In [1]: import numpy as np

In [2]: np.set_printoptions(precision=2, suppress=True, linewidth=120, floatmode="fixed")

In [3]: rnd = lambda a: np.round(a, 2) + 0

In [4]: q, _ = np.linalg.qr(np.array([[-2.0, 1.0, 2.2, 0.6],
   ...:     [1.1, 2.1, -0.6, 0.1],
   ...:     [-0.8, -0.9, -2.9, 0.3],
   ...:     [0.4, 1.0, 0.0, 0.4]]))

In [5]: W0 = 5 * q

In [6]: rnd(W0)
Out[6]: 
array([[-4.08, -2.81,  0.62, -0.25],
       [ 2.24, -3.50, -1.95, -1.97],
       [-1.63,  1.35, -4.52,  0.22],
       [ 0.82, -1.72, -0.59,  4.58]])

In [7]: vec = np.array([0, 0, 1, 1])

In [8]: y = W0 @ vec

In [9]: c, lr = np.zeros(4), 1 / np.linalg.norm(W0, 2) ** 2

In [10]: for i in range(25):
    ...:     c -= lr * W0.T @ (W0 @ c - y)
    ...:     if i % 5 == 0: print(i, round(np.linalg.norm(W0 @ c - y), 2))
    ...: 
0 0.0
5 0.0
10 0.0
15 0.0
20 0.0

In [11]: rnd(c)
Out[11]: array([0.00, 0.00, 1.00, 1.00])

In [12]: M2 = np.array([[-3, 2], [2, 1], [-1, 3], [0, 2]])

In [13]: rnd(np.einsum("ik,kj->ij", W0, M2))
Out[13]: 
array([[  5.99,  -9.62],
       [-11.79,  -8.81],
       [ 12.12, -15.05],
       [ -5.31,   7.30]])

In [14]: rnd(W0 @ M2)
Out[14]: 
array([[  5.99,  -9.62],
       [-11.79,  -8.81],
       [ 12.12, -15.05],
       [ -5.31,   7.30]])

In [15]: theta = np.radians(90)

In [16]: r_ = np.eye(4)

In [17]: r_[1, 1] = r_[2, 2] = np.cos(theta)

In [18]: r_[1, 2], r_[2, 1] = -np.sin(theta), np.sin(theta)

In [19]: print(rnd(r_))
[[ 1.00  0.00  0.00  0.00]
 [ 0.00  0.00 -1.00  0.00]
 [ 0.00  1.00  0.00  0.00]
 [ 0.00  0.00  0.00  1.00]]

In [20]: M2 = W0 @ r_.T

In [21]: rnd(np.linalg.det(r_)), np.trace(r_)
Out[21]: (np.float64(1.0), np.float64(2.0))

In [22]: np.allclose(W0 @ W0.T, M2 @ M2.T)
Out[22]: True

In [23]: rnd(M2)
Out[23]: 
array([[-4.08, -0.62, -2.81, -0.25],
       [ 2.24,  1.95, -3.50, -1.97],
       [-1.63,  4.52,  1.35,  0.22],
       [ 0.82,  0.59, -1.72,  4.58]])

In [24]: rng = np.random.default_rng(701869)

In [25]: lab = rng.permutation(4)

In [26]: M2 = W0[:, lab] * rng.choice([-1, 1], 4)

In [27]: rnd(M2)
Out[27]: 
array([[-4.08,  0.62, -0.25, -2.81],
       [ 2.24, -1.95, -1.97, -3.50],
       [-1.63, -4.52,  0.22,  1.35],
       [ 0.82, -0.59,  4.58, -1.72]])

In [28]: U, _, vt = np.linalg.svd(W0.T @ M2)

In [29]: print(rnd(np.linalg.lstsq(W0, M2)[0]))
[[1.00 0.00 0.00 0.00]
 [0.00 0.00 0.00 1.00]
 [0.00 1.00 0.00 0.00]
 [0.00 0.00 1.00 0.00]]

In [30]: rnd(U @ vt)
Out[30]: 
array([[1.00, 0.00, 0.00, 0.00],
       [0.00, 0.00, 0.00, 1.00],
       [0.00, 1.00, 0.00, 0.00],
       [0.00, 0.00, 1.00, 0.00]])
